$ python -q
>>> import numpy as np
>>> from numpy import linalg as LA
>>> np.set_printoptions(precision=3, suppress=True, linewidth=140, floatmode="fixed")
>>> feats = np.loadtxt("w.csv", delimiter=",")
>>> feats
array([[-0.097, -0.733, -0.673],
       [ 0.679,  0.446, -0.583],
       [ 0.728, -0.514,  0.455]])
>>> np.sort(np.abs(LA.eigvals(feats)))
array([1.000, 1.000, 1.000])
>>> np.allclose(feats @ feats.T, feats.T @ feats)
True
>>> (feats - feats.T) / 2
array([[ 0.000, -0.706, -0.700],
       [ 0.706,  0.000, -0.035],
       [ 0.700,  0.035,  0.000]])
>>> round(np.abs(LA.eigvals(feats)).max(), 3)
np.float64(1.0)
>>> np.allclose(feats, feats.T)
False
>>> out = np.array([[-1, 1], [3, 3]])
>>> W2 = np.kron(out, feats)
>>> LA.matrix_rank(W2)
np.int64(6)
>>> W2.shape
(6, 6)
>>> out = np.array([[-3, 3], [2, 1]])
>>> X = np.tile(out, (2, 2))
>>> X
array([[-3,  3, -3,  3],
       [ 2,  1,  2,  1],
       [-3,  3, -3,  3],
       [ 2,  1,  2,  1]])
>>> np.einsum("ii->", X)
np.int64(-4)
>>> round(LA.det(X[::-1]), 3)
np.float64(0.0)
>>> np.round(LA.det(2 * X), 3), np.round(LA.det(X), 3)
(np.float64(0.0), np.float64(0.0))
>>> rng = np.random.default_rng(69226)
>>> z = rng.permutation(4)
>>> z
array([0, 2, 1, 3])
>>> out = X[z][:, z]
>>> np.round(np.sort(np.abs(LA.eigvals(out))), 3) + 0
array([0.000, 0.000, 4.325, 8.325])
>>> np.diag(out)
array([-3, -3,  1,  1])
>>> np.round(LA.det(out), 3), round(float(LA.det(X[z])), 3)
(np.float64(0.0), 0.0)
>>> np.allclose(out, X)
False
>>> E = np.loadtxt("layer16.csv", delimiter=",")
>>> E
array([[-14.365,   3.103, -13.565],
       [-14.085,  -3.809,  13.678],
       [  3.855,  -4.745,  19.043],
       [  9.459,  -4.126,  17.132],
       [ 15.751,  -2.680,  12.030],
       [ -8.966,  -4.601,  17.275],
       [-18.062,   1.708,  -8.417],
       [  7.858,   4.703, -17.780],
       [ 19.871,  -0.102,   2.265],
       [ 19.498,  -0.654,   4.403],
       [-15.467,  -3.466,  12.197],
       [  6.323,  -4.529,  18.426],
       [ 10.369,  -3.977,  16.633],
       [-11.732,  -4.249,  15.631],
       [-19.994,  -0.489,   0.050],
       [-18.878,   1.200,  -6.495],
       [ 18.169,  -1.649,   8.195],
       [-19.994,  -0.489,   0.052],
       [ -8.250,   4.300, -17.704],
       [-18.744,   1.295,  -6.856],
       [ 17.237,   2.881,  -9.726],
       [ 10.637,  -3.931,  16.475],
       [ -7.099,   4.444, -18.162]])
>>> left, sv, Vh = LA.svd(E)
>>> np.argmax(sv[:-1] / (sv[1:] + 1e-6)) + 1
np.int64(2)
>>> out = left[:, :2] @ np.diag(sv[:2]) @ Vh[:2]
>>> round(float(LA.norm(E - out, 2)), 3), round(sv[2], 3)
(0.0, np.float64(0.0))
>>> np.round(np.abs(E - out).max(), 3)
np.float64(0.0)
>>> round(LA.norm(E - out) / LA.norm(E), 3)
np.float64(0.0)
>>> LA.matrix_rank(out)
np.int64(2)
>>> out
array([[-14.365,   3.103, -13.565],
       [-14.085,  -3.809,  13.678],
       [  3.855,  -4.745,  19.043],
       [  9.459,  -4.126,  17.132],
       [ 15.751,  -2.680,  12.030],
       [ -8.966,  -4.601,  17.275],
       [-18.062,   1.708,  -8.417],
       [  7.858,   4.703, -17.780],
       [ 19.871,  -0.102,   2.265],
       [ 19.498,  -0.654,   4.403],
       [-15.467,  -3.466,  12.197],
       [  6.323,  -4.529,  18.426],
       [ 10.369,  -3.977,  16.633],
       [-11.732,  -4.249,  15.631],
       [-19.994,  -0.489,   0.050],
       [-18.878,   1.200,  -6.495],
       [ 18.169,  -1.649,   8.195],
       [-19.994,  -0.489,   0.052],
       [ -8.250,   4.300, -17.704],
       [-18.744,   1.295,  -6.856],
       [ 17.237,   2.881,  -9.726],
       [ 10.637,  -3.931,  16.475],
       [ -7.099,   4.444, -18.162]])
